% ipython --no-banner

In [1]: import numpy as np

In [2]: import numpy.linalg as la

In [3]: np.set_printoptions(precision=3, suppress=True, linewidth=140)

In [4]: data = np.loadtxt("out5.csv", delimiter=",")

In [5]: data
Out[5]: 
array([[  1.,   3.,   1.],
       [  2.,   4.,   2.],
       [ -1.,   4.,  -1.],
       [  2.,   7.,   2.],
       [  2.,   7.,  -1.],
       [  3.,   4.,  -4.],
       [  2.,   6.,  -6.],
       [ -1.,   7.,  -9.],
       [ -4.,  10., -10.],
       [ -5.,   8., -12.],
       [ -6.,   5., -10.],
       [ -4.,   4., -13.],
       [ -6.,   5., -12.],
       [ -9.,   7., -12.],
       [-11.,   7., -12.],
       [-11.,  10., -12.],
       [-14.,   8., -11.],
       [-11.,   6.,  -8.],
       [-10.,   4.,  -6.],
       [-10.,   4.,  -6.],
       [-11.,   3.,  -5.],
       [ -8.,   5.,  -6.],
       [ -7.,   8.,  -4.],
       [ -8.,   7.,  -5.],
       [ -5.,   9.,  -5.]])

In [6]: x = np.array([5, 0, 0])

In [7]: rhs = data @ x

In [8]: c, lr = np.zeros(3), 1 / la.norm(data, 2) ** 2

In [9]: for i in range(6):
   ...:     c -= lr * data.T @ (data @ c - rhs)
   ...:     if i % 1 == 0: print(i, round(la.norm(data @ c - rhs), 3))
   ...: 
0 65.77
1 59.743
2 54.29
3 49.357
4 44.893
5 40.854

In [10]: c
Out[10]: array([ 3.054, -0.585,  1.232])

In [11]: z = data[:, 1] > np.median(data[:, 1])

In [12]: r0 = data[z].mean(axis=0) - data[~z].mean(axis=0)

In [13]: z.astype(int)
Out[13]: array([0, 0, 0, 1, 1, 0, 0, 1, 1, 1, 0, 0, 0, 1, 1, 1, 1, 0, 0, 0, 0, 0, 1, 1, 1])

In [14]: np.argsort(-np.abs(r0).round(6), kind="stable")
Out[14]: array([1, 2, 0])

In [15]: r0
Out[15]: array([-1.378,  3.532, -1.891])

In [16]: dist = la.norm(data[:, None] - data[None], axis=-1)

In [17]: la.matrix_rank(dist ** 2)
Out[17]: np.int64(5)

In [18]: dist[8].round(6).argsort(kind="stable")[:4]
Out[18]: array([ 8,  9,  7, 24])

In [19]: dist.shape
Out[19]: (25, 25)

In [20]: np.flatnonzero(dist[8] < dist.mean() / 2)
Out[20]: array([7, 8, 9])

In [21]: (dist + 1e9 * np.eye(25)).round(6).argmin(axis=1)
Out[21]: array([ 1,  0,  0,  1,  3,  6,  5,  6,  9,  8, 12, 12, 10, 14, 13, 14, 14, 18, 19, 18, 18, 18, 23, 22, 22])

In [22]: x = np.array([5, 3, -9])

In [23]: rhs = data @ x

In [24]: la.lstsq(data, rhs)[0]
Out[24]: array([ 5.,  3., -9.])

In [25]: la.solve(data.T @ data, data.T @ rhs)
Out[25]: array([ 5.,  3., -9.])

In [26]: rng = np.random.default_rng(5088)

In [27]: rhs = rhs + 0.05 * rng.normal(size=25)

In [28]: rhs
Out[28]: 
array([  4.982,   3.985,  15.968,  13.   ,  40.032,  62.958,  82.092,  97.032, 100.012, 107.051,  74.942, 109.039,  93.063,  84.017,
        74.009,  83.063,  52.993,  35.002,  15.963,  15.978,  -0.991,  29.055,  25.043,  26.052,  46.971])

In [29]: c, *_ = la.lstsq(data, rhs)

In [30]: c
Out[30]: array([ 5.002,  3.001, -9.003])

In [31]: [round(float(la.norm(la.solve(data.T @ data + lam * np.eye(3), data.T @ rhs))), 2) for lam in (0, 1, 10, 100)]
Out[31]: [10.73, 10.69, 10.38, 8.26]

In [32]: r0 = np.array([4, 2, 4])

In [33]: m1 = np.array([np.roll(r0, i) for i in range(3)])

In [34]: m1
Out[34]: 
array([[4, 2, 4],
       [4, 4, 2],
       [2, 4, 4]])

In [35]: np.einsum("ii->", m1)
Out[35]: np.int64(12)

In [36]: np.round(la.det(2 * m1), 3), round(float(la.det(m1)), 3)
Out[36]: (np.float64(320.0), 40.0)

In [37]: round(la.eigvals(m1).sum().real, 3)
Out[37]: np.float64(12.0)

In [38]: round(float(la.det(m1[::-1])), 3)
Out[38]: -40.0

In [39]: np.kron(np.eye(2, dtype=int), m1)
Out[39]: 
array([[4, 2, 4, 0, 0, 0],
       [4, 4, 2, 0, 0, 0],
       [2, 4, 4, 0, 0, 0],
       [0, 0, 0, 4, 2, 4],
       [0, 0, 0, 4, 4, 2],
       [0, 0, 0, 2, 4, 4]])

In [40]: np.poly(m1)
Out[40]: array([  1., -12.,  24., -40.])

In [41]: np.round(la.norm(m1[1] - m1[2]), 3)
Out[41]: np.float64(2.828)

In [42]: m1[1] @ m1[2]
Out[42]: np.int64(32)

In [43]: la.norm(m1, axis=1).argmax()
Out[43]: np.int64(0)

In [44]: la.norm(m1, axis=1)
Out[44]: array([6., 6., 6.])

In [45]: z = rng.permutation(3)

In [46]: z
Out[46]: array([0, 1, 2])

In [47]: B = m1[z][:, z]

In [48]: np.sort(np.abs(la.eigvals(B)))
Out[48]: array([ 2.,  2., 10.])

In [49]: np.diag(B)
Out[49]: array([4, 4, 4])

In [50]: round(float(la.det(B)), 3), round(float(la.det(m1[z])), 3)
Out[50]: (40.0, 40.0)

In [51]: B = m1 / np.sqrt((m1 ** 2).mean(axis=1, keepdims=True))

In [52]: m1 - m1.mean(axis=1, keepdims=True)
Out[52]: 
array([[ 0.667, -1.333,  0.667],
       [ 0.667,  0.667, -1.333],
       [-1.333,  0.667,  0.667]])

In [53]: (m1 + m1.T) / 2
Out[53]: 
array([[4., 3., 3.],
       [3., 4., 3.],
       [3., 3., 4.]])

In [54]: B = np.array([[-3, 1, 1], [-5, -4, -5], [3, -1, 1]])

In [55]: C = np.array([[3]])

In [56]: feats = np.block([[B, np.array([[-6], [-5], [1]])], [np.zeros((1, 3)), C]])

In [57]: feats
Out[57]: 
array([[-3.,  1.,  1., -6.],
       [-5., -4., -5., -5.],
       [ 3., -1.,  1.,  1.],
       [ 0.,  0.,  0.,  3.]])

In [58]: x = np.array([-4, 6, -5, 8])

In [59]: rhs = feats @ x

In [60]: c, lr = np.zeros(4), 1 / la.norm(feats, 2) ** 2

In [61]: for i in range(15):
    ...:     c -= lr * feats.T @ (feats @ c - rhs)
    ...:     if i % 5 == 0: print(i, round(la.norm(feats @ c - rhs), 3))
    ...: 
0 30.566
5 19.038
10 13.765

In [62]: round(float(la.cond(feats)), 3)
Out[62]: 17.506

In [63]: gram = np.cov(data, rowvar=False)

In [64]: la.eigvalsh(gram)[::-1]
Out[64]: array([39.595,  9.952,  3.612])

In [65]: np.corrcoef(data.T)
Out[65]: 
array([[ 1.   , -0.2  ,  0.599],
       [-0.2  ,  1.   , -0.362],
       [ 0.599, -0.362,  1.   ]])

In [66]: np.median(data, axis=0)
Out[66]: array([-6.,  6., -6.])

In [67]: np.argsort(-data.std(axis=0).round(6), kind="stable")
Out[67]: array([0, 2, 1])

In [68]: np.round(np.corrcoef(data[:, 1], data[:, 2])[0, 1], 3)
Out[68]: np.float64(-0.362)
